% python3 -q
>>> import numpy as np
>>> import numpy.linalg as la
>>> np.set_printoptions(precision=3, suppress=True, linewidth=200, legacy="1.25")
>>> W0 = np.load("run13.npy")
>>> print(W0)
[[ 0  0  0  0  0]
 [ 0 -2  0 -1  1]
 [ 0 -1  2  1  1]
 [ 0 -2  0 -1  1]
 [ 0  0  0  0  0]
 [ 0 -1  2  1  1]
 [ 0 -1  2  1  1]
 [ 0 -3  2  0  2]
 [ 0 -2  0 -1  1]
 [ 0 -3  2  0  2]
 [ 0 -2  0 -1  1]
 [ 0  0  0  0  0]
 [-2 -2  0 -1 -1]
 [ 1  1  1 -1  1]
 [ 0  0  0  0  0]
 [-2 -4  0 -2  0]
 [ 0  0  0  0  0]
 [ 0 -1 -1 -2 -1]]
>>> x = np.array([1, 0, 3, 2, 1])
>>> rhs = W0 @ x
>>> print(rhs)
[ 0 -1  9 -1  0  9  9  8 -1  8 -1  0 -5  3  0 -6  0 -8]
>>> rng = np.random.default_rng(629051)
>>> rhs = rhs + 0.3 * rng.normal(size=18)
>>> print(rhs)
[-0.335 -1.06   8.824 -1.077  0.038  8.969  9.123  7.851 -1.326  7.148 -1.159  0.068 -4.616  3.436 -0.198 -5.812 -0.177 -7.647]
>>> coef, *_ = la.lstsq(W0, rhs)
>>> print(coef)
[0.871 0.174 3.268 1.694 0.817]
>>> other = np.array([[2, 0], [3, 1], [3, 2]])
>>> mat = np.kron(np.eye(3, dtype=int), other)
>>> print(mat)
[[2 0 0 0 0 0]
 [3 1 0 0 0 0]
 [3 2 0 0 0 0]
 [0 0 2 0 0 0]
 [0 0 3 1 0 0]
 [0 0 3 2 0 0]
 [0 0 0 0 2 0]
 [0 0 0 0 3 1]
 [0 0 0 0 3 2]]
>>> other = mat[0, 0] * mat[1:] - np.outer(mat[1:, 0], mat[0])
>>> print(other)
[[0 2 0 0 0 0]
 [0 4 0 0 0 0]
 [0 0 4 0 0 0]
 [0 0 6 2 0 0]
 [0 0 6 4 0 0]
 [0 0 0 0 4 0]
 [0 0 0 0 6 2]
 [0 0 0 0 6 4]]
>>> print(np.flatnonzero(~other.round(6).any(axis=1)))
[]
>>> P = mat @ la.solve(mat.T @ mat, mat.T)
>>> print(np.round(la.eigvalsh(P), 3) + 0)
[0. 0. 0. 1. 1. 1. 1. 1. 1.]
>>> print(P @ mat[:, 0])
[2. 3. 3. 0. 0. 0. 0. 0. 0.]
>>> print(la.matrix_rank(np.eye(9) - P))
3
>>> print(P)
[[ 0.69   0.414 -0.207  0.     0.     0.     0.     0.     0.   ]
 [ 0.414  0.448  0.276  0.     0.     0.     0.     0.     0.   ]
 [-0.207  0.276  0.862  0.     0.     0.     0.     0.     0.   ]
 [ 0.     0.     0.     0.69   0.414 -0.207  0.     0.     0.   ]
 [ 0.     0.     0.     0.414  0.448  0.276  0.     0.     0.   ]
 [ 0.     0.     0.    -0.207  0.276  0.862  0.     0.     0.   ]
 [ 0.     0.     0.     0.     0.     0.     0.69   0.414 -0.207]
 [ 0.     0.     0.     0.     0.     0.     0.414  0.448  0.276]
 [ 0.     0.     0.     0.     0.     0.    -0.207  0.276  0.862]]
>>> ev, vecs = la.eigh(P)
>>> x = np.array([-2, -1, -3, -3, 4, 2, -1, 1, 2])
>>> print(np.round(la.eigvalsh(P[1:, 1:]), 3) + 0)
[0.   0.   0.31 1.   1.   1.   1.   1.  ]
>>> print(round(float(np.abs(P).sum(axis=1).max()), 3), round(float(np.abs(ev).max()), 3))
1.345 1.0
>>> print(vecs * np.abs(ev) @ vecs.T)
[[ 0.69   0.414 -0.207  0.     0.     0.     0.     0.     0.   ]
 [ 0.414  0.448  0.276  0.     0.     0.     0.     0.     0.   ]
 [-0.207  0.276  0.862  0.     0.     0.     0.     0.     0.   ]
 [ 0.     0.     0.     0.69   0.414 -0.207  0.     0.     0.   ]
 [ 0.     0.     0.     0.414  0.448  0.276  0.     0.     0.   ]
 [ 0.     0.     0.    -0.207  0.276  0.862  0.     0.     0.   ]
 [ 0.     0.     0.     0.     0.     0.     0.69   0.414 -0.207]
 [ 0.     0.     0.     0.     0.     0.     0.414  0.448  0.276]
 [ 0.     0.     0.     0.     0.     0.    -0.207  0.276  0.862]]
>>> print(round(x @ P @ x / (x @ x), 3), round(float(ev[0]), 3), round(float(ev[-1]), 3))
0.638 -0.0 1.0
>>> x = np.array([-2, 0, 2, -2, 0, 2])
>>> rhs = mat @ x
>>> print(np.round(la.lstsq(mat, rhs)[0], 3) + 0)
[-2.  0.  2. -2.  0.  2.]
>>> print(rhs)
[-4 -6 -6  4  4  2  0  2  4]
>>> rhs = rhs + 0.1 * rng.normal(size=9)
>>> print(rhs)
[-3.862 -6.003 -5.978  4.012  3.934  2.09   0.137  2.016  3.983]
>>> coef, *_ = la.lstsq(mat, rhs)
>>> print(coef)
[-1.955 -0.073  1.981 -1.943  0.052  1.903]
>>> print(round(float(la.norm(rhs - mat @ coef)), 3))
0.138
>>> print([round(float(la.norm(la.solve(mat.T @ mat + lam * np.eye(6), mat.T @ rhs))), 2) for lam in (0, 1, 10, 100)])
[3.89, 2.74, 1.66, 0.46]
